% ipython --no-banner

In [1]: import numpy as np

In [2]: from numpy import linalg as LA

In [3]: np.set_printoptions(suppress=True, linewidth=120)

In [4]: J = np.array([[-0.7, -2.8, 1.0],
   ...:     [-1.6, -6.42, 0.8],
   ...:     [2.5, 9.99, 0.9],
   ...:     [-0.4, -1.63, -1.3],
   ...:     [-0.1, -0.44, -1.4],
   ...:     [-1.4, -5.6, -0.9],
   ...:     [-1.7, -6.82, -0.8],
   ...:     [0.5, 1.99, 0.2],
   ...:     [-0.2, -0.79, 0.1],
   ...:     [0.9, 3.58, 0.3],
   ...:     [-0.4, -1.62, 2.0],
   ...:     [-0.8, -3.2, -1.1],
   ...:     [0.6, 2.41, 1.2],
   ...:     [0.6, 2.41, -0.1],
   ...:     [0.6, 2.39, -0.4],
   ...:     [0.8, 3.23, 0.4],
   ...:     [1.0, 3.96, -1.2],
   ...:     [-0.7, -2.77, 1.5],
   ...:     [0.3, 1.19, 1.5]])

In [5]: J
Out[5]: 
array([[-0.7 , -2.8 ,  1.  ],
       [-1.6 , -6.42,  0.8 ],
       [ 2.5 ,  9.99,  0.9 ],
       [-0.4 , -1.63, -1.3 ],
       [-0.1 , -0.44, -1.4 ],
       [-1.4 , -5.6 , -0.9 ],
       [-1.7 , -6.82, -0.8 ],
       [ 0.5 ,  1.99,  0.2 ],
       [-0.2 , -0.79,  0.1 ],
       [ 0.9 ,  3.58,  0.3 ],
       [-0.4 , -1.62,  2.  ],
       [-0.8 , -3.2 , -1.1 ],
       [ 0.6 ,  2.41,  1.2 ],
       [ 0.6 ,  2.41, -0.1 ],
       [ 0.6 ,  2.39, -0.4 ],
       [ 0.8 ,  3.23,  0.4 ],
       [ 1.  ,  3.96, -1.2 ],
       [-0.7 , -2.77,  1.5 ],
       [ 0.3 ,  1.19,  1.5 ]])

In [6]: C2 = np.cov(J, rowvar=False)

In [7]: np.median(J, axis=0)
Out[7]: array([-0.1 , -0.44,  0.2 ])

In [8]: np.round(np.corrcoef(J.T), 2)
Out[8]: 
array([[1.  , 1.  , 0.15],
       [1.  , 1.  , 0.15],
       [0.15, 0.15, 1.  ]])

In [9]: np.round(np.corrcoef(J[:, 1], J[:, 0])[0, 1], 2)
Out[9]: np.float64(1.0)

In [10]: np.round(J.std(axis=0), 2)
Out[10]: array([1.01, 4.05, 1.03])

In [11]: np.round(LA.eigvalsh(C2)[::-1], 2) + 0
Out[11]: array([18.46,  1.1 ,  0.  ])

In [12]: np.argwhere(np.triu(np.abs(np.corrcoef(J.T)) > 0.8, 1))
Out[12]: array([[0, 1]])

In [13]: np.argsort(-J.std(axis=0).round(6), kind="stable")
Out[13]: array([1, 2, 0])

In [14]: C2.shape
Out[14]: (3, 3)

In [15]: P = J @ LA.solve(J.T @ J, J.T)

In [16]: np.round(LA.eigvalsh(P), 2) + 0
Out[16]: array([0., 0., 0., 0., 0., 0., 0., 0., 0., 0., 0., 0., 0., 0., 0., 0., 1., 1., 1.])

In [17]: round(np.trace(P), 2)
Out[17]: np.float64(3.0)

In [18]: B = np.c_[J[:, :1] @ np.array([[2]]), np.array([4, 5, 4, 3, 3, 5, 2, 4, 3, 2, 0, 4, 0, 2, 1, 5, 2, 3, 2])]

In [19]: B
Out[19]: 
array([[-1.4,  4. ],
       [-3.2,  5. ],
       [ 5. ,  4. ],
       [-0.8,  3. ],
       [-0.2,  3. ],
       [-2.8,  5. ],
       [-3.4,  2. ],
       [ 1. ,  4. ],
       [-0.4,  3. ],
       [ 1.8,  2. ],
       [-0.8,  0. ],
       [-1.6,  4. ],
       [ 1.2,  0. ],
       [ 1.2,  2. ],
       [ 1.2,  1. ],
       [ 1.6,  5. ],
       [ 2. ,  2. ],
       [-1.4,  3. ],
       [ 0.6,  2. ]])

In [20]: np.round(LA.norm(LA.qr(J)[0].T @ B, axis=0) ** 2 / ((B ** 2).sum(axis=0) + 1e-12), 2)
Out[20]: array([1.  , 0.08])

In [21]: np.round(LA.lstsq(J, B[:, 0])[0], 2) + 0
Out[21]: array([2., 0., 0.])

In [22]: LA.matrix_rank(B)
Out[22]: np.int64(2)

In [23]: LA.matrix_rank(np.c_[J, B])
Out[23]: np.int64(4)

In [24]: cen = J - J.mean(axis=0)

In [25]: evecs = LA.svd(cen)[2][:2]

In [26]: B = cen - cen @ evecs.T @ evecs

In [27]: np.round(np.cov(cen @ evecs.T, rowvar=False), 2) + 0
Out[27]: 
array([[18.46,  0.  ],
       [ 0.  ,  1.1 ]])

In [28]: np.round((cen @ evecs.T).std(axis=0), 2)
Out[28]: array([4.18, 1.02])

In [29]: np.round(B.std(axis=0), 2) + 0
Out[29]: array([0., 0., 0.])

In [30]: A = np.loadtxt("block18.csv", delimiter=",")

In [31]: A
Out[31]: 
array([[  1.,  -4.,  16., -64.],
       [  1.,  -3.,   9., -27.],
       [  1.,  -2.,   4.,  -8.],
       [  1.,  -1.,   1.,  -1.],
       [  1.,   0.,   0.,   0.]])

In [32]: C = J[[17, 1]].astype(float)

In [33]: for _ in range(4):
    ...:     idx = LA.norm(J[:, None] - C, axis=-1).argmin(axis=1)
    ...:     C = np.array([J[idx == j].mean(axis=0) for j in range(2)])
    ...: 

In [34]: idx
Out[34]: array([1, 1, 0, 1, 0, 1, 1, 0, 1, 0, 1, 1, 0, 0, 0, 0, 0, 1, 0])

In [35]: np.bincount(idx)
Out[35]: array([10,  9])

In [36]: np.abs(C[1] - C[0]).argmax()
Out[36]: np.int64(1)
